>>> import numpy as np
>>> np.set_printoptions(precision=2, suppress=True, linewidth=160)
>>> rnd = lambda a: np.round(a, 2) + 0
>>> arr = np.loadtxt("w.csv", delimiter=",")
>>> arr
array([[0., 1., 0., 0., 0., 1., 0.],
       [1., 0., 0., 0., 0., 1., 0.],
       [0., 0., 0., 1., 0., 0., 1.],
       [0., 0., 1., 0., 1., 1., 0.],
       [0., 0., 0., 1., 0., 1., 0.],
       [1., 1., 0., 1., 1., 0., 1.],
       [0., 0., 1., 0., 0., 1., 0.]])
>>> # equal to its transpose
>>> other = np.linalg.invert(arr)
Traceback (most recent call last):
  File "<python-input-6>", line 1, in <module>
    other = np.linalg.invert(arr)
            ^^^^^^^^^^^^^^^^
AttributeError: module 'numpy.linalg' has no attribute 'invert'
>>> other = np.linalg.inv(arr)
>>> np.allclose(other, arr.T)
False
>>> (np.abs(other) > 1e-9).astype(int)
array([[1, 1, 1, 1, 0, 1, 1],
       [1, 1, 1, 1, 0, 1, 1],
       [1, 1, 1, 1, 0, 1, 1],
       [1, 1, 1, 1, 1, 1, 1],
       [0, 0, 0, 1, 0, 0, 1],
       [1, 1, 1, 1, 0, 1, 1],
       [1, 1, 1, 1, 1, 1, 1]])
>>> rnd(np.linalg.slogdet(arr)[0])
np.float64(1.0)
>>> rnd(np.linalg.cond(arr))
np.float64(9.94)
>>> rnd(np.linalg.inv(other))
array([[0., 1., 0., 0., 0., 1., 0.],
       [1., 0., 0., 0., 0., 1., 0.],
       [0., 0., 0., 1., 0., 0., 1.],
       [0., 0., 1., 0., 1., 1., 0.],
       [0., 0., 0., 1., 0., 1., 0.],
       [1., 1., 0., 1., 1., 0., 1.],
       [0., 0., 1., 0., 0., 1., 0.]])
>>> rnd(np.linalg.det(arr) * np.linalg.det(other))
np.float64(1.0)
>>> np.all(np.linalg.eigvalsh(arr) > 0)
np.False_
>>> rnd(np.linalg.eigvalsh(arr).min())
np.float64(-2.2)
>>> mat = np.load("block17.npy")
>>> mat
array([[-2.01, -7.01,  3.  ],
       [ 1.99, -3.01,  3.  ],
       [ 0.24, -4.76,  3.  ],
       [ 4.8 , -0.2 ,  3.  ],
       [ 3.38, -1.62,  3.  ],
       [ 5.03,  0.03,  3.  ],
       [ 0.15, -4.85,  3.  ],
       [-0.17, -5.17,  3.  ],
       [ 6.28,  1.28,  3.  ],
       [ 1.54, -3.46,  3.  ],
       [ 2.13, -2.87,  3.  ],
       [ 3.07, -1.93,  3.  ],
       [-3.35, -8.35,  3.  ]])
>>> Uu, s, vt = np.linalg.svd(mat)
>>> np.argmax(s[:-1] / (s[1:] + 1e-6)) + 1
np.int64(2)
>>> rnd(s)
array([17.71, 12.94,  0.  ])
>>> other = Uu[:, :2] @ np.diag(s[:2]) @ vt[:2]
>>> rnd(np.linalg.norm(mat - other) / np.linalg.norm(mat))
np.float64(0.0)
>>> rnd(np.linalg.norm(mat - other, 2)), rnd(s[2])
(np.float64(0.0), np.float64(0.0))
>>> mat @ mat
Traceback (most recent call last):
  File "<python-input-24>", line 1, in <module>
    mat @ mat
    ~~~~^~~~~
ValueError: matmul: Input operand 1 has a mismatch in its core dimension 0, with gufunc signature (n?,k),(k,m?)->(n?,m?) (size 13 is different from 3)
>>> G = mat.T @ mat
>>> rnd(G)
array([[ 134.87,   19.47,   69.24],
       [  19.47,  229.07, -125.76],
       [  69.24, -125.76,  117.  ]])
>>> (mat @ mat.T).shape
(13, 13)
>>> rnd(np.linalg.eigvalsh(G)[::-1])
array([313.54, 167.4 ,   0.  ])
>>> rnd(np.trace(G)), rnd((mat ** 2).sum())
(np.float64(480.94), np.float64(480.94))
>>> Uu, s, vt = np.linalg.svd(G)
>>> np.argmax(s[:-1] / (s[1:] + 1e-6)) + 1
np.int64(2)
>>> other = Uu[:, :2] @ np.diag(s[:2]) @ vt[:2]
>>> rnd(np.linalg.norm(G - other) / np.linalg.norm(G))
np.float64(0.0)
>>> rnd(np.linalg.norm(G - other, 2)), rnd(s[2])
(np.float64(0.0), np.float64(0.0))
